In [1]: import numpy as np

In [2]: from numpy import linalg as LA

In [3]: np.set_printoptions(suppress=True, linewidth=160)

In [4]: W0 = np.loadtxt("test0.csv", delimiter=",")

In [5]: W0
Out[5]: 
array([[ 1.14,  7.24, -3.97,  0.17,  1.05,  1.61],
       [ 0.38,  3.3 , -2.18, -0.08,  0.39,  0.78],
       [ 0.28, -0.8 ,  0.74, -0.15, -0.12,  0.34],
       [-1.23, -2.39,  0.95,  0.69, -0.38, -2.08]])

In [6]: blk = np.stack([W0, -3 * W0, W0[::-1]])

In [7]: LA.matrix_rank(blk.reshape(3, -1))
Out[7]: np.int64(2)

In [8]: x0 = np.array([2, 2, -3, -2, 0, -3])

In [9]: a = np.maximum(W0 @ x0, 0)

In [10]: np.flatnonzero(a > 1e-9)
Out[10]: array([0, 1])

In [11]: a
Out[11]: array([23.5 , 11.72,  0.  ,  0.  ])

In [12]: np.round(np.tanh(W0 @ x0), 2)
Out[12]: array([ 1.,  1., -1., -1.])

In [13]: W0 * (a > 1e-9)[:, None]
Out[13]: 
array([[ 1.14,  7.24, -3.97,  0.17,  1.05,  1.61],
       [ 0.38,  3.3 , -2.18, -0.08,  0.39,  0.78],
       [ 0.  , -0.  ,  0.  , -0.  , -0.  ,  0.  ],
       [-0.  , -0.  ,  0.  ,  0.  , -0.  , -0.  ]])

In [14]: np.round(np.maximum(W0 @ x0, 0) - np.maximum(-W0 @ x0, 0), 2)
Out[14]: array([23.5 , 11.72, -3.98, -5.23])

In [15]: A2 = W0 / LA.norm(W0, axis=1, keepdims=True)

In [16]: cov = A2 @ A2.T

In [17]: np.round(LA.norm(A2, axis=1), 2)
Out[17]: array([1., 1., 1., 1.])

In [18]: np.argwhere(np.triu(np.abs(cov) > 0.95, 1))
Out[18]: array([[0, 1]])

In [19]: round(float(np.degrees(np.arccos(np.clip(cov[0, 3], -1, 1)))), 2)
Out[19]: 147.56

In [20]: cov[0].round(2)
Out[20]: array([ 1.  ,  0.99, -0.79, -0.84])

In [21]: (cov - 2 * np.eye(4)).round(6).argmax(axis=1)
Out[21]: array([1, 0, 3, 2])

In [22]: cov = W0.T @ W0

In [23]: np.round(np.diag(cov), 2)
Out[23]: array([ 3.04, 69.66, 21.96,  0.53,  1.41,  7.64])

In [24]: round(np.trace(cov), 2), np.round((W0 ** 2).sum(), 2)
Out[24]: (np.float64(104.25), np.float64(104.25))

In [25]: np.round(LA.eigvalsh(cov)[::-1], 2) + 0
Out[25]: array([100.08,   4.01,   0.16,   0.01,   0.  ,   0.  ])

In [26]: mat = np.loadtxt("m.csv", delimiter=",")

In [27]: mat.round(2)
Out[27]: 
array([[ 1.  ,  0.  ,  0.  ,  0.  ,  0.  ,  0.  ,  0.  ],
       [ 0.  ,  0.71,  0.71,  0.  ,  0.  ,  0.  ,  0.  ],
       [ 0.  , -0.71,  0.71,  0.  ,  0.  ,  0.  ,  0.  ],
       [ 0.  ,  0.  ,  0.  ,  1.  ,  0.  ,  0.  ,  0.  ],
       [ 0.  ,  0.  ,  0.  ,  0.  ,  1.  ,  0.  ,  0.  ],
       [ 0.  ,  0.  ,  0.  ,  0.  ,  0.  ,  1.  ,  0.  ],
       [ 0.  ,  0.  ,  0.  ,  0.  ,  0.  ,  0.  ,  1.  ]])

In [28]: # 6 blocks once reordered

In [29]: x0 = np.array([1, 0, 2, -1, -1, -2, 1])

In [30]: np.round(LA.inv(mat), 2)
Out[30]: 
array([[ 1.  ,  0.  ,  0.  ,  0.  ,  0.  ,  0.  ,  0.  ],
       [ 0.  ,  0.71, -0.71,  0.  ,  0.  ,  0.  ,  0.  ],
       [ 0.  ,  0.71,  0.71,  0.  ,  0.  ,  0.  ,  0.  ],
       [ 0.  ,  0.  ,  0.  ,  1.  ,  0.  ,  0.  ,  0.  ],
       [ 0.  ,  0.  ,  0.  ,  0.  ,  1.  ,  0.  ,  0.  ],
       [ 0.  ,  0.  ,  0.  ,  0.  ,  0.  ,  1.  ,  0.  ],
       [ 0.  ,  0.  ,  0.  ,  0.  ,  0.  ,  0.  ,  1.  ]])
